$ python3 -q
>>> import numpy as np
>>> import numpy.linalg as la
>>> np.set_printoptions(precision=3, suppress=True, linewidth=140, floatmode="fixed")
>>> tidy = lambda a: np.round(a, 3) + 0
>>> data = np.loadtxt("run13.csv", delimiter=",")
>>> print(data)
[[-0.371 -0.629  0.485  0.991]
 [ 0.030  0.197 -0.159 -0.438]
 [-0.235 -0.845  0.753  0.996]
 [-0.422 -0.235  0.100  0.963]
 [ 0.000  0.578 -0.501 -0.837]
 [-0.493 -0.291  0.129  0.984]
 [-0.119 -0.139  0.090  0.585]
 [ 0.060 -0.363  0.319  0.454]
 [ 0.030  0.592 -0.508 -0.874]
 [ 0.178  0.291 -0.207 -0.824]
 [-0.178 -0.178  0.110  0.740]
 [ 0.207 -0.523  0.485  0.327]
 [-0.371 -0.840  0.731  0.998]
 [-0.119 -0.753  0.658  0.976]]
>>> G = np.cov(data, rowvar=False)
>>> print(np.argwhere(np.triu(np.abs(np.corrcoef(data.T)) > 0.8, 1)))
[[1 2]
 [1 3]
 [2 3]]
>>> print(tidy(np.median(data, axis=0)))
[-0.119 -0.263  0.120  0.662]
>>> print(np.argsort(-data.std(axis=0).round(6), kind="stable"))
[3 1 2 0]
>>> print(tidy(np.corrcoef(data.T)))
[[ 1.000  0.467 -0.374 -0.728]
 [ 0.467  1.000 -0.993 -0.891]
 [-0.374 -0.993  1.000  0.836]
 [-0.728 -0.891  0.836  1.000]]
>>> other = np.array([[1, 0, 0, -1, -2],
...     [1, 0, 2, 0, -1],
...     [-2, 2, -2, 2, -2],
...     [2, -2, 2, -2, 0],
...     [-2, 0, 0, 0, 1]])
>>> other[-1] = other[0]
>>> E = other + 0.1 * np.eye(5)
>>> print(E)
[[ 1.100  0.000  0.000 -1.000 -2.000]
 [ 1.000  0.100  2.000  0.000 -1.000]
 [-2.000  2.000 -1.900  2.000 -2.000]
 [ 2.000 -2.000  2.000 -1.900  0.000]
 [ 1.000  0.000  0.000 -1.000 -1.900]]
>>> ang = np.radians(90)
>>> r_ = np.eye(5)
>>> r_[4, 4] = r_[3, 3] = np.cos(ang)
>>> r_[4, 3], r_[3, 4] = -np.sin(ang), np.sin(ang)
>>> print(tidy(r_))
[[ 1.000  0.000  0.000  0.000  0.000]
 [ 0.000  1.000  0.000  0.000  0.000]
 [ 0.000  0.000  1.000  0.000  0.000]
 [ 0.000  0.000  0.000  0.000  1.000]
 [ 0.000  0.000  0.000 -1.000  0.000]]
>>> other = E @ r_.T
>>> print(tidy(la.det(r_)), np.trace(r_))
1.0 3.0
>>> X = np.loadtxt("data.csv", delimiter=",")
>>> print(X)
[[ 0.782  0.336 -0.397]
 [-0.782 -0.336  0.397]
 [ 0.874  0.422 -0.493]
 [ 0.716  0.291 -0.345]
 [-1.000 -0.929  0.963]
 [-0.149 -0.050  0.060]
 [-0.537 -0.197  0.235]
 [ 0.874  0.422 -0.493]
 [-0.422 -0.149  0.178]
 [ 0.149  0.050 -0.060]
 [ 0.422  0.149 -0.178]
 [ 0.149  0.050 -0.060]
 [ 0.991  0.716 -0.793]
 [-0.291 -0.100  0.119]
 [-0.149 -0.050  0.060]
 [-0.978 -0.635  0.716]
 [-0.716 -0.291  0.345]
 [ 0.716  0.291 -0.345]
 [-0.970 -0.604  0.686]
 [-0.991 -0.716  0.793]
 [-0.960 -0.572  0.653]
 [-0.537 -0.197  0.235]]
>>> # rows 2 and 7 are equal
>>> other = np.c_[X[:, :2] @ np.array([[1, 1], [1, -4]]), np.array([2, 2, 1, 1, 1, 0, 1, 2, 0, 0, 1, 1, 2, 0, 2, 2, 2, 1, 1, 1, 1, 2])]
>>> print(tidy(other))
[[ 1.118 -0.562  2.000]
 [-1.118  0.562  2.000]
 [ 1.296 -0.814  1.000]
 [ 1.007 -0.448  1.000]
 [-1.929  2.716  1.000]
 [-0.199  0.051  0.000]
 [-0.734  0.251  1.000]
 [ 1.296 -0.814  2.000]
 [-0.571  0.174  0.000]
 [ 0.199 -0.051  0.000]
 [ 0.571 -0.174  1.000]
 [ 0.199 -0.051  1.000]
 [ 1.707 -1.873  2.000]
 [-0.391  0.109  0.000]
 [-0.199  0.051  2.000]
 [-1.613  1.562  2.000]
 [-1.007  0.448  2.000]
 [ 1.007 -0.448  1.000]
 [-1.574  1.446  1.000]
 [-1.707  1.873  1.000]
 [-1.532  1.328  1.000]
 [-0.734  0.251  2.000]]
>>> print(tidy(la.norm(other - X @ la.lstsq(X, other)[0], axis=0)))
[0.000 0.000 6.383]
>>> print(la.matrix_rank(other))
3
>>> print(la.matrix_rank(np.c_[X, other]))
4
>>> print(tidy(la.norm(la.qr(X)[0].T @ other, axis=0) ** 2 / ((other ** 2).sum(axis=0) + 1e-12)))
[1.000 1.000 0.030]
>>> P = other @ la.solve(other.T @ other, other.T)
>>> print(np.allclose(P @ P, P))
True
>>> P = X @ la.solve(X.T @ X, X.T)
>>> print(np.allclose(P @ P, P))
True
>>> print(tidy(P @ X[:, 2]))
[-0.397  0.397 -0.493 -0.345  0.963  0.060  0.235 -0.493  0.178 -0.060 -0.178 -0.060 -0.793  0.119  0.060  0.716  0.345 -0.345  0.686
  0.793  0.653  0.235]
>>> rng = np.random.default_rng(851)
>>> labels = rng.permutation(3)
>>> other = X[:, labels] * rng.choice([-1, 1], 3)
>>> print(other)
[[-0.397  0.336  0.782]
 [ 0.397 -0.336 -0.782]
 [-0.493  0.422  0.874]
 [-0.345  0.291  0.716]
 [ 0.963 -0.929 -1.000]
 [ 0.060 -0.050 -0.149]
 [ 0.235 -0.197 -0.537]
 [-0.493  0.422  0.874]
 [ 0.178 -0.149 -0.422]
 [-0.060  0.050  0.149]
 [-0.178  0.149  0.422]
 [-0.060  0.050  0.149]
 [-0.793  0.716  0.991]
 [ 0.119 -0.100 -0.291]
 [ 0.060 -0.050 -0.149]
 [ 0.716 -0.635 -0.978]
 [ 0.345 -0.291 -0.716]
 [-0.345  0.291  0.716]
 [ 0.686 -0.604 -0.970]
 [ 0.793 -0.716 -0.991]
 [ 0.653 -0.572 -0.960]
 [ 0.235 -0.197 -0.537]]
>>> Uu, _, Vh = la.svd(X.T @ other)
>>> print(tidy(la.lstsq(X, other)[0]))
[[0.000 0.000 1.000]
 [0.000 1.000 0.000]
 [1.000 0.000 0.000]]
>>> print(tidy(Uu @ Vh))
[[0.000 0.000 1.000]
 [0.000 1.000 0.000]
 [1.000 0.000 0.000]]
>>> x = np.array([4, 4, 5])
>>> rhs = X @ x
>>> c, lr = np.zeros(3), 1 / la.norm(X, 2) ** 2
>>> for i in range(150):
...     c -= lr * X.T @ (X @ c - rhs)
...     if i % 50 == 0: print(i, round(la.norm(X @ c - rhs), 3))
... 
0 1.605
50 0.696
100 0.337
>>> print(tidy(la.cond(X)))
159.189
>>> print(tidy(c))
[ 3.403 -0.445  0.152]
>>> W0 = np.load("a.npy")
>>> print(W0)
[[-9  8 -6 -5]
 [-9  3  2 -9]
 [ 9 -1 -6 -8]]
>>> other = W0[0, 0] * W0[1:] - np.outer(W0[1:, 0], W0[0])
>>> print(other)
[[  0  45 -72  36]
 [  0 -63 108 117]]
>>> print(W0[:, 0] / W0[0, 0])
[ 1.000  1.000 -1.000]
>>> print(la.matrix_rank(other), la.matrix_rank(W0))
2 3
>>> print(np.flatnonzero(~other.round(6).any(axis=1)))
[]
>>> G = other.T @ other
>>> print((other @ other.T).shape)
(2, 2)
>>> print(G)
[[     0      0      0      0]
 [     0   5994 -10044  -5751]
 [     0 -10044  16848  10044]
 [     0  -5751  10044  14985]]
>>> print(np.allclose(G, G.T))
True
>>> print(tidy(la.eigvalsh(G)[::-1]))
[31131.686  6695.314     0.000     0.000]
>>> W1 = np.array([[8, -1, 0, 0, 1, 4],
...     [4, 0, -8, 3, 8, -5],
...     [3, 6, 5, -2, -2, -7],
...     [5, -2, 6, -5, -2, -7]])
>>> c = np.array([-7, 7, -2, -6, 7, 7])
>>> act = np.maximum(G @ W1 + c, 0)
>>> print(la.matrix_rank(act))
4
>>> print((act > 0).astype(int))
[[0 1 0 0 1 1]
 [0 0 0 1 1 1]
 [1 1 1 0 0 0]
 [1 1 1 0 0 0]]
>>> Z = np.array([[5, 1], [2, -3], [3, 1], [-2, 5], [-3, 3], [3, 3]])
>>> print((act @ Z).round(6).argmax(axis=1))
[1 1 0 0]
>>> other = W0 + rng.integers(-2, 3, (3, 2)) @ rng.integers(-2, 3, (2, 4))
>>> print(other)
[[-10   9  -6  -6]
 [ -9   3   1  -9]
 [  9  -1  -6  -8]]
>>> print(la.matrix_rank(other - W0, tol=1e-8))
2
